$ ipython --no-banner

In [1]: import numpy as np

In [2]: np.set_printoptions(precision=2, suppress=True, linewidth=100)

In [3]: W0 = np.load("case11.npy")

In [4]: W0
Out[4]: 
array([[ 0.03, -3.85,  0.04],
       [ 0.11,  3.5 , -0.12],
       [ 0.17,  3.96,  0.25],
       [ 0.04,  0.41,  0.14],
       [ 0.07, -1.11,  0.05],
       [-0.05,  3.4 ,  0.03],
       [-0.04,  2.17,  0.02],
       [ 0.18,  2.96, -0.02],
       [-0.05, -2.99,  0.  ],
       [-0.08, -5.09, -0.24],
       [ 0.03,  0.9 ,  0.17],
       [ 0.03, -1.24, -0.04],
       [ 0.15, -1.64,  0.1 ],
       [ 0.22,  0.83, -0.07],
       [ 0.08, -1.02,  0.18],
       [-0.08, -1.56,  0.08],
       [-0.03, -3.82,  0.05],
       [-0.03, -0.83, -0.06],
       [ 0.07,  5.93,  0.01]])

In [5]: W2 = W0[[10, 9]].astype(float)

In [6]: for _ in range(6):
   ...:     idx = np.linalg.norm(W0[:, None] - W2, axis=-1).argmin(axis=1)
   ...:     W2 = np.array([W0[idx == j].mean(axis=0) for j in range(2)])
   ...: 

In [7]: idx
Out[7]: array([1, 0, 0, 0, 1, 0, 0, 0, 1, 1, 0, 1, 1, 0, 1, 1, 1, 1, 0])

In [8]: np.abs(W2[1] - W2[0]).argmax()
Out[8]: np.int64(1)

In [9]: W2[1] - W2[0]
Out[9]: array([-0.07, -4.99, -0.03])

In [10]: X = np.array([[45, -16, 34], [-16, 54, -56], [34, -56, 70]])

In [11]: # symmetric

In [12]: x = np.ones(3)

In [13]: for _ in range(4):
    ...:     x = X @ x
    ...:     x /= np.linalg.norm(x)
    ...:     print(round(x @ X @ x, 2))
    ...: 
105.51
131.13
133.34
133.48

In [14]: x
Out[14]: array([ 0.39, -0.58,  0.72])

In [15]: arr = np.loadtxt("layer1.csv", delimiter=",")

In [16]: arr
Out[16]: 
array([[-1.2, -0.1,  0.6],
       [-0.5, -1.2, -0.3],
       [ 1.2, -1.5,  0.4]])

In [17]: rng = np.random.default_rng(106)

In [18]: idx = rng.permutation(3)

In [19]: idx
Out[19]: array([1, 0, 2])

In [20]: A2 = arr[idx][:, idx]

In [21]: np.sort(np.abs(np.linalg.eigvals(A2)))
Out[21]: array([1.03, 1.54, 1.54])

In [22]: np.allclose(A2, arr)
Out[22]: False

In [23]: A2 = arr / np.linalg.norm(arr, axis=1, keepdims=True)

In [24]: C2 = A2 @ A2.T

In [25]: (C2 - 2 * np.eye(3)).round(6).argmax(axis=1)
Out[25]: array([1, 2, 1])

In [26]: A2 = arr / np.sqrt((arr ** 2).mean(axis=1, keepdims=True))

In [27]: A2[0]
Out[27]: array([-1.54, -0.13,  0.77])

In [28]: np.linalg.matrix_rank(A2) == np.linalg.matrix_rank(arr)
Out[28]: np.True_

In [29]: np.linalg.matrix_rank(arr - arr.mean(axis=1, keepdims=True))
Out[29]: np.int64(2)
